$ python3 -q
>>> import numpy as np
>>> np.set_printoptions(precision=2, suppress=True, linewidth=160)
>>> K = np.loadtxt("dump.csv", delimiter=",")
>>> K
array([[  4.54,  -1.89,  -0.97],
       [  6.66,  -1.55,   8.  ],
       [-10.14,   5.47,  -0.48],
       [ 12.26,  -2.45,   5.56],
       [-12.81,   0.9 ,   8.9 ],
       [-14.92,   4.75,   7.53],
       [  9.79,  -2.36,  -5.96],
       [ -6.45,   3.23,  -0.75],
       [ -6.77,   8.67,  -9.2 ],
       [ -1.6 ,  -1.87,  -4.37],
       [ -4.4 ,  -3.32,   4.74],
       [ -5.12,  -0.38,   0.1 ],
       [ -8.14,   6.39,  -1.36],
       [  3.2 ,  -6.15,   3.16],
       [ 16.53, -10.11,   3.41],
       [ -3.1 ,  -3.54,   8.92],
       [-12.72,  -0.73,   6.38]])
>>> labels = K[:, 2] > np.median(K[:, 2])
>>> f = K[labels].mean(axis=0) - K[~labels].mean(axis=0)
>>> labels.astype(int)
array([0, 1, 0, 1, 1, 1, 0, 0, 0, 0, 1, 0, 0, 0, 1, 1, 1])
>>> ((K - K.mean(axis=0)) @ f > 0).astype(int)
array([0, 1, 0, 1, 1, 1, 0, 0, 0, 0, 1, 0, 0, 1, 1, 1, 1])
>>> f
array([ 0.74, -3.24,  8.88])
>>> rng = np.random.default_rng(268990)
>>> Y = K + rng.integers(-2, 3, (17, 2)) @ rng.integers(-2, 3, (2, 3))
>>> print(Y)
[[  5.54   0.11  -3.97]
 [  2.66  -3.55  10.  ]
 [-12.14   4.47   0.52]
 [  9.26  -2.45   4.56]
 [ -9.81   0.9    9.9 ]
 [-15.92   5.75   5.53]
 [  5.79  -1.36  -8.96]
 [ -4.45   7.23  -6.75]
 [ -2.77   7.67  -6.2 ]
 [ -3.6    0.13  -8.37]
 [ -4.4   -3.32   4.74]
 [ -7.12   1.62  -3.9 ]
 [ -6.14   4.39   2.64]
 [ -0.8   -8.15   5.16]
 [ 14.53 -14.11   9.41]
 [ -6.1   -3.54   7.92]
 [ -8.72  -1.73   9.38]]
>>> print(np.abs(Y - K).sum(axis=1))
[ 6.  8.  4.  4.  4.  4.  8. 12.  8.  8.  0.  8.  8.  8. 12.  4.  8.]
>>> Xc = K - K.mean(axis=0)
>>> left, sig, vt = np.linalg.svd(Xc, full_matrices=False)
>>> np.abs(vt[-1])
array([0.35, 0.85, 0.4 ])
>>> print(np.round(Xc.mean(axis=0), 2) + 0)
[0. 0. 0.]
>>> (np.sign(left[:, 0]) == np.sign(left[0, 0])).astype(int)
array([1, 1, 0, 1, 0, 0, 1, 0, 0, 1, 0, 0, 0, 1, 1, 1, 0])
>>> np.linalg.matrix_rank(Xc)
np.int64(3)
>>> vt[0] * np.sign(vt[0, np.abs(vt[0]).argmax()])
array([ 0.93, -0.37, -0.01])
>>> sig
array([39.93, 23.31,  9.5 ])
>>> q, R = np.linalg.qr(K)
>>> R
array([[-38.18,  12.79,   3.7 ],
       [  0.  , -14.19,  14.44],
       [  0.  ,   0.  ,  17.77]])
>>> np.allclose(R.T @ R, K.T @ K)
True
>>> np.round(abs(R[0, 0]), 2), round(float(np.linalg.norm(K[:, 0])), 2)
(np.float64(38.18), 38.18)
>>> print(np.round(np.trace(q @ q.T), 2))
3.0
>>> np.round(q.T @ q, 2) + 0
array([[1., 0., 0.],
       [0., 1., 0.],
       [0., 0., 1.]])
>>> W0 = np.load("sample12.npy")
>>> W0
array([[ 0,  0,  0],
       [ 1, -3,  2],
       [ 0,  0,  0],
       [ 0,  0,  0],
       [ 0,  0,  0],
       [ 0,  0,  0],
       [ 0,  0,  0],
       [ 0,  0,  0],
       [ 1, -3,  2],
       [ 0,  0,  0],
       [ 2, -3,  3],
       [-1, -5,  4]])
>>> W = np.array([[3, 0, 3, 2, 3], [3, 0, 2, 3, 0], [1, 3, 3, 1, 2]])
>>> c = np.array([1, 2, 0, 2, 0])
>>> H = np.maximum(W0 @ W + c, 0)
>>> (H > 0).astype(int)
array([[1, 1, 0, 1, 0],
       [0, 1, 1, 0, 1],
       [1, 1, 0, 1, 0],
       [1, 1, 0, 1, 0],
       [1, 1, 0, 1, 0],
       [1, 1, 0, 1, 0],
       [1, 1, 0, 1, 0],
       [1, 1, 0, 1, 0],
       [0, 1, 1, 0, 1],
       [1, 1, 0, 1, 0],
       [1, 1, 1, 0, 1],
       [0, 1, 0, 0, 1]])
>>> (H > 0).mean(axis=0)
array([0.75, 1.  , 0.25, 0.67, 0.33])
>>> cent = np.array([[0, -1, -3], [2, -1, 3], [3, 0, -3], [1, 2, -3], [-2, -2, -2]])
>>> H @ cent
array([[  6,   1,  -3],
       [ 11, -22,   1],
       [  6,   1,  -3],
       [  6,   1,  -3],
       [  6,   1,  -3],
       [  6,   1,  -3],
       [  6,   1,  -3],
       [  6,   1,  -3],
       [ 11, -22,   1],
       [  6,   1,  -3],
       [ 25, -36, -21],
       [ 18, -24,  32]])
>>> W @ cent
array([[  5,  -5, -30],
       [  9,   3, -24],
       [ 12,  -6, -10]])
>>> (H @ cent).round(6).argmax(axis=1)
array([0, 0, 0, 0, 0, 0, 0, 0, 0, 0, 0, 2])
>>> cent = W0[[11, 4]].astype(float)
>>> for _ in range(6):
...     labels = np.linalg.norm(W0[:, None] - cent, axis=-1).argmin(axis=1)
...     cent = np.array([W0[labels == j].mean(axis=0) for j in range(2)])
... 
>>> print(labels)
[1 0 1 1 1 1 1 1 0 1 0 0]
>>> cent[1] - cent[0]
array([-0.75,  3.5 , -2.75])
>>> print(cent)
[[ 0.75 -3.5   2.75]
 [ 0.    0.    0.  ]]
>>> cent = np.array([[4, 1, 4], [4, 1, 2], [5, 3, 1]])
>>> M = (rng.random((18, 3)) < 0.25) @ cent
>>> M
array([[0, 0, 0],
       [0, 0, 0],
       [9, 4, 5],
       [0, 0, 0],
       [4, 1, 2],
       [0, 0, 0],
       [4, 1, 4],
       [5, 3, 1],
       [0, 0, 0],
       [0, 0, 0],
       [0, 0, 0],
       [4, 1, 2],
       [0, 0, 0],
       [5, 3, 1],
       [0, 0, 0],
       [0, 0, 0],
       [5, 3, 1],
       [0, 0, 0]])
>>> x = np.array([2, 2, 2])
>>> target = K @ x
>>> np.linalg.solve(K.T @ K, K.T @ target)
array([2., 2., 2.])
>>> print(np.round(np.linalg.pinv(K) @ K, 2) + 0)
[[1. 0. 0.]
 [0. 1. 0.]
 [0. 0. 1.]]
>>> target = target + 0.05 * rng.normal(size=17)
>>> target
array([  3.44,  26.28, -10.3 ,  30.7 ,  -5.98,  -5.27,   3.  ,  -8.01, -14.56, -15.62,  -5.94, -10.76,  -6.18,   0.48,  19.67,   4.54, -14.08])
>>> c, *_ = np.linalg.lstsq(K, target)
>>> print([round(float(np.linalg.norm(np.linalg.solve(K.T @ K + lam * np.eye(3), K.T @ target))), 2) for lam in (0, 1, 10, 100)])
[3.46, 3.43, 3.16, 1.95]
>>> c
array([2.  , 1.99, 2.  ])
>>> Xc = M - M.mean(axis=0)
>>> evecs = np.linalg.svd(Xc)[2][:1]
>>> Y = Xc - Xc @ evecs.T @ evecs
>>> np.diag(evecs.T @ evecs)
array([0.7 , 0.15, 0.15])
>>> np.cov(Xc @ evecs.T, rowvar=False)
array(11.06)
>>> W = np.array([[-2, 3], [-3, -2], [3, 1]])
>>> c = np.array([-7, 0])
>>> H = np.maximum(M @ W + c, 0)
>>> (H > 0).mean(axis=0)
array([0.  , 0.39])
>>> H
array([[ 0,  0],
       [ 0,  0],
       [ 0, 24],
       [ 0,  0],
       [ 0, 12],
       [ 0,  0],
       [ 0, 14],
       [ 0, 10],
       [ 0,  0],
       [ 0,  0],
       [ 0,  0],
       [ 0, 12],
       [ 0,  0],
       [ 0, 10],
       [ 0,  0],
       [ 0,  0],
       [ 0, 10],
       [ 0,  0]])
>>> cent = np.array([[2, 3, -6], [0, -2, -8]])
>>> W @ cent
array([[ -4, -12, -12],
       [ -6,  -5,  34],
       [  6,   7, -26]])
>>> F = np.load("block19.npy")
>>> F
array([[-0.62, -4.39, -1.3 ],
       [-0.65, -0.93, -0.5 ],
       [-2.43,  5.58,  0.64],
       [-1.33, -7.87,  1.44],
       [-1.86, -0.2 ,  2.74],
       [-0.01,  0.29, -0.01],
       [-1.12, -1.16, -0.19],
       [-0.01, -5.17, -0.63],
       [-1.67, -5.  , -1.65],
       [-0.34, -2.33,  0.87],
       [-1.13, -3.53, -2.05],
       [ 0.96, -6.05, -2.03],
       [-2.04, -1.02,  2.55],
       [ 2.1 , -1.39, -3.62],
       [-1.17,  2.7 ,  1.18],
       [ 2.81,  4.59,  3.1 ],
       [ 1.04, -2.14, -2.48],
       [-1.12, -1.64, -0.54],
       [-1.24, -5.24, -1.47],
       [-2.02, -0.55,  0.45],
       [ 0.77, -1.8 ,  3.77],
       [-1.38, -1.14, -4.25],
       [-1.62, -2.95, -0.69],
       [-0.84,  5.26, -1.79],
       [-1.19,  0.39, -1.81],
       [-2.06,  0.81, -1.67],
       [ 0.5 , -2.42, -0.81]])
>>> x = np.array([4, -1, 2])
>>> target = F @ x
>>> np.round(np.linalg.pinv(F) @ F, 2) + 0
array([[1., 0., 0.],
       [0., 1., 0.],
       [0., 0., 1.]])
>>> target = target + 0.05 * rng.normal(size=27)
>>> target
array([ -0.72,  -2.75, -14.06,   5.52,  -1.73,  -0.39,  -3.7 ,   3.83,  -4.97,   2.78,  -5.04,   5.84,  -2.07,   2.56,  -5.02,  12.85,   1.37,  -3.91,  -2.7 ,
        -6.68,  12.46, -12.92,  -4.86, -12.23,  -8.79, -12.3 ,   2.81])
>>> c, *_ = np.linalg.lstsq(F, target)
>>> np.round(np.linalg.norm(target - F @ c), 2)
np.float64(0.21)
>>> X = np.array([[2.0, 1.0, 0.0], [0.0, 2.0, 1.0], [0.0, 0.0, 2.0]])
>>> # triangular: eigenvalues sit on the diagonal
>>> x = np.array([-3, -3, 0])
>>> target = X @ x
>>> c, lr = np.zeros(3), 1 / np.linalg.norm(X, 2) ** 2
>>> for i in range(5):
...     c -= lr * X.T @ (X @ c - target)
...     if i % 1 == 0: print(i, round(np.linalg.norm(X @ c - target), 2))
... 
0 2.21
1 0.91
2 0.38
3 0.16
4 0.08
>>> c
array([-3.  , -2.97, -0.03])
>>> np.einsum("ij,ji->", X, X)
np.float64(12.0)
>>> np.poly(X)
array([ 1., -6., 12., -8.])
>>> round(float(np.linalg.det(X.T)), 2)
8.0
>>> labels = rng.permutation(3)
>>> labels
array([2, 1, 0])
>>> Y = X[labels][:, labels]
>>> np.diag(Y)
array([2., 2., 2.])
>>> np.allclose(Y, X)
False
>>> np.sort(np.abs(np.linalg.eigvals(Y)))
array([2., 2., 2.])
>>> np.prod(np.diag(X)), np.round(np.linalg.det(X), 2)
(np.float64(8.0), np.float64(8.0))
>>> [int(np.linalg.matrix_rank(np.linalg.matrix_power(X, p))) for p in range(1, 4)]
[3, 3, 3]
>>> np.sort(np.linalg.eigvals(X))
array([2., 2., 2.])
>>> np.linalg.matrix_rank(X)
np.int64(3)
>>> np.linalg.svd(X, compute_uv=False)
array([2.76, 2.12, 1.36])
>>> print(np.diff(X, axis=0))
[[-2.  1.  1.]
 [ 0. -2.  1.]]
>>> round(float(np.linalg.norm(X)), 2)
3.74
